$ ipython --no-banner

In [1]: import numpy as np

In [2]: np.set_printoptions(precision=1, suppress=True, linewidth=100)

In [3]: tidy = lambda a: np.round(a, 1) + 0

In [4]: F = np.load("arr.npy")

In [5]: print(F)
[[5 0 0 0]
 [0 5 0 0]
 [0 0 4 0]
 [0 0 0 3]]

In [6]: print(tidy(np.sort(np.linalg.eigvals(F))))
[3. 4. 5. 5.]

In [7]: print(F @ F)
[[25  0  0  0]
 [ 0 25  0  0]
 [ 0  0 16  0]
 [ 0  0  0  9]]

In [8]: print(np.prod(np.diag(F)), tidy(np.linalg.det(F)))
300 300.0

In [9]: print(np.linalg.matrix_power(F - np.diag(np.diag(F)), 4))
[[0 0 0 0]
 [0 0 0 0]
 [0 0 0 0]
 [0 0 0 0]]

In [10]: u, g = F[3], F[0]

In [11]: print(u @ g)
0

In [12]: print(u @ u)
9

In [13]: p = (u @ g) / (u @ u) * u

In [14]: print(p)
[0. 0. 0. 0.]

In [15]: print(np.linalg.matrix_rank(np.outer(u, g)))
1

In [16]: print((g - p) @ u)
0.0

In [17]: print(g - p)
[5. 0. 0. 0.]

In [18]: vals, vecs = np.linalg.eigh(F)

In [19]: print(vecs @ np.diag(vals) @ vecs.T)
[[5. 0. 0. 0.]
 [0. 5. 0. 0.]
 [0. 0. 4. 0.]
 [0. 0. 0. 3.]]

In [20]: print(vals)
[3. 4. 5. 5.]

In [21]: print(vals.sum(), np.trace(F))
17.0 17

In [22]: print(tidy(np.linalg.eigvalsh(F + 4 * np.eye(4))))
[7. 8. 9. 9.]

In [23]: print(tidy(np.linalg.eigvalsh(F @ F)))
[ 9. 16. 25. 25.]

In [24]: print((vals > 1e-8).sum(), (vals < -1e-8).sum())
4 0

In [25]: print(tidy(np.linalg.svd(F, compute_uv=False)))
[5. 5. 4. 3.]

In [26]: vals, vecs = np.linalg.eigh(F)

In [27]: vec = np.array([2, 2, -1, -1])

In [28]: print(tidy(vecs * np.sqrt(vals) @ vecs.T))
[[2.2 0.  0.  0. ]
 [0.  2.2 0.  0. ]
 [0.  0.  2.  0. ]
 [0.  0.  0.  1.7]]

In [29]: print(np.abs(F).sum(axis=1).max(), np.abs(vals).max())
5 5.0

In [30]: print(vecs * np.abs(vals) @ vecs.T)
[[5. 0. 0. 0.]
 [0. 5. 0. 0.]
 [0. 0. 4. 0.]
 [0. 0. 0. 3.]]

In [31]: print(tidy(np.linalg.eigvalsh(F[1:, 1:])))
[3. 4. 5.]

In [32]: E = -3 * np.eye(3) + np.ones((3, 3))

In [33]: print(E)
[[-2.  1.  1.]
 [ 1. -2.  1.]
 [ 1.  1. -2.]]

In [34]: print(np.kron(np.eye(2, dtype=int), E))
[[-2.  1.  1. -0.  0.  0.]
 [ 1. -2.  1.  0. -0.  0.]
 [ 1.  1. -2.  0.  0. -0.]
 [-0.  0.  0. -2.  1.  1.]
 [ 0. -0.  0.  1. -2.  1.]
 [ 0.  0. -0.  1.  1. -2.]]

In [35]: print(np.einsum("ii->", E))
-6.0

In [36]: print(tidy(np.poly(E)))
[1. 6. 9. 0.]

In [37]: print(tidy(np.linalg.eigvals(E).sum().real))
-6.0

In [38]: print(tidy(np.linalg.eigvals(E)))
[-3.  0. -3.]

In [39]: print([round(float(x), 1) for x in np.linalg.svd(E, compute_uv=False)[:3]])
[3.0, 3.0, 0.0]

In [40]: print(np.sort(np.abs(np.fft.fft(E[0]))), tidy(np.sort(np.linalg.svd(E, compute_uv=False))))
[0. 3. 3.] [0. 3. 3.]

In [41]: print(E @ (-1.0) ** np.arange(3))
[-2.  4. -2.]

In [42]: print((E @ E)[0])
[ 6. -3. -3.]

In [43]: print(E @ np.ones(3))
[0. 0. 0.]

In [44]: print(np.fft.fft(E[0]))
[ 0.+0.j -3.+0.j -3.+0.j]

In [45]: M = np.loadtxt("data.csv", delimiter=",")

In [46]: print(M)
[[1. 0. 1. 2.]
 [0. 1. 0. 1.]
 [1. 0. 1. 0.]
 [2. 1. 0. 1.]]

In [47]: B = np.array([[2, 2], [-1, 2], [1, -2], [-2, 0]])

In [48]: print(np.einsum("ij,ij->i", M, M))
[6. 2. 2. 6.]

In [49]: rng = np.random.default_rng(8)

In [50]: lab = rng.permutation(4)

In [51]: print(lab)
[3 1 2 0]

In [52]: B = M[lab][:, lab]

In [53]: print(tidy(np.linalg.det(B)), tidy(np.linalg.det(M[lab])))
-4.0 4.0

In [54]: print(tidy(np.sort(np.abs(np.linalg.eigvals(B)))))
[0.6 1.4 1.4 3.4]

In [55]: print(np.diag(B))
[1. 1. 1. 1.]

In [56]: print(B)
[[1. 1. 0. 2.]
 [1. 1. 0. 0.]
 [0. 0. 1. 1.]
 [2. 0. 1. 1.]]

In [57]: print(np.allclose(B, M))
False

In [58]: m1 = np.load("out7.npy")

In [59]: print(m1)
[[-1. -6. -3.  2.]
 [ 0.  8.  6. -2.]
 [ 0. -6. -4.  2.]
 [ 0. 12.  9. -3.]]

In [60]: print(tidy(np.linalg.norm(m1, 2)))
21.0

In [61]: print(tidy(np.linalg.norm(m1[2], 1)), tidy(np.linalg.norm(m1[2], np.inf)))
12.0 6.0

In [62]: print(tidy(np.linalg.norm(m1, axis=1)))
[ 7.1 10.2  7.5 15.3]

In [63]: print(tidy(np.linalg.norm(m1, 2) / np.linalg.norm(m1)))
1.0

In [64]: print(np.linalg.matrix_rank(m1, rtol=0.1))
1

In [65]: U, sig, Vh = np.linalg.svd(m1)

In [66]: print(np.argmax(sig[:-1] / (sig[1:] + 1e-6)) + 1)
3

In [67]: print(tidy(sig))
[21.   1.6  0.4  0. ]

In [68]: B = U[:, :3] @ np.diag(sig[:3]) @ Vh[:3]

In [69]: print(tidy(np.linalg.norm(m1 - B) / np.linalg.norm(m1)))
0.0

In [70]: print(tidy(np.abs(m1 - B).max()))
0.0

In [71]: arr = np.array([[7, 4, -8, 8], [-1, -9, 2, -8], [8, 0, -6, 4], [2, -41, 2, -32]])

In [72]: U, sig, Vh = np.linalg.svd(arr)

In [73]: print(np.argmax(sig[:-1] / (sig[1:] + 1e-6)) + 1)
3

In [74]: B = U[:, :3] @ np.diag(sig[:3]) @ Vh[:3]

In [75]: print(tidy(np.linalg.norm(arr - B) / np.linalg.norm(arr)))
0.0

In [76]: print(tidy(np.abs(arr - B).max()))
0.0

In [77]: print(np.linalg.matrix_rank(arr, rtol=0.05))
2

In [78]: print(np.linalg.matrix_rank(B))
3

In [79]: print(np.linalg.matrix_rank(arr, rtol=0.1))
2

In [80]: print(np.linalg.cond(arr) > 100)
True

In [81]: print(np.argsort(-np.linalg.norm(arr, axis=0).round(6), kind="stable")[:3])
[1 3 0]

In [82]: sig = 10 * 0.9 ** np.arange(3)

In [83]: q, _ = np.linalg.qr(np.array([[0.1, -0.3, -0.4], [-0.7, 1.3, -1.8], [1.1, 0.2, 0.9]]))

In [84]: K = rng.normal(size=(23, 3)) * sig @ q

In [85]: print(tidy(K))
[[ 15.1   9.8  14.9]
 [-10.6   2.7   3.4]
 [  0.7 -11.6 -12.4]
 [ -6.1 -13.   -1.8]
 [  3.7  -5.7   5.2]
 [ -3.1  10.5 -12.3]
 [ 12.1   6.   -3.4]
 [  0.8   2.7  -3.2]
 [ 13.5   6.    1.8]
 [  9.9  19.4 -12.5]
 [ 10.6  -8.6  -1.8]
 [ 12.2  -4.4 -17.8]
 [-12.2  -1.3  26. ]
 [  2.5  15.2  11.5]
 [ -6.1  -3.6  -0.3]
 [ -4.2   9.6  -7.8]
 [  9.1   2.1  11.4]
 [ 10.9 -18.3   7.5]
 [  6.4 -20.7 -11.6]
 [  5.4   2.6   1.3]
 [-14.4  -3.  -10.7]
 [  1.4   3.7   4.2]
 [ -8.9  -6.   -7. ]]

In [86]: basis = K[[10, 17]].astype(float)

In [87]: for _ in range(5):
    ...:     lab = np.linalg.norm(K[:, None] - basis, axis=-1).argmin(axis=1)
    ...:     basis = np.array([K[lab == j].mean(axis=0) for j in range(2)])
    ...: 

In [88]: print(lab)
[0 0 0 0 0 0 0 0 0 0 0 0 1 0 0 0 0 1 0 0 0 0 0]

In [89]: print(np.abs(basis[1] - basis[0]).argmax())
2

In [90]: print(tidy(basis))
[[ 2.4  0.7 -2.3]
 [-0.6 -9.8 16.8]]

In [91]: print(tidy(basis[1] - basis[0]))
[ -3.  -10.4  19.1]

In [92]: cen = (K - K.mean(axis=0)) / K.std(axis=0)

In [93]: print(np.argwhere(np.abs(cen) > 2))
[[12  2]
 [18  1]]

In [94]: c = np.linalg.lstsq(np.delete(cen, 2, axis=1), cen[:, 2])[0]

In [95]: print(tidy(1 - np.var(cen[:, 2] - np.delete(cen, 2, axis=1) @ c)))
0.0
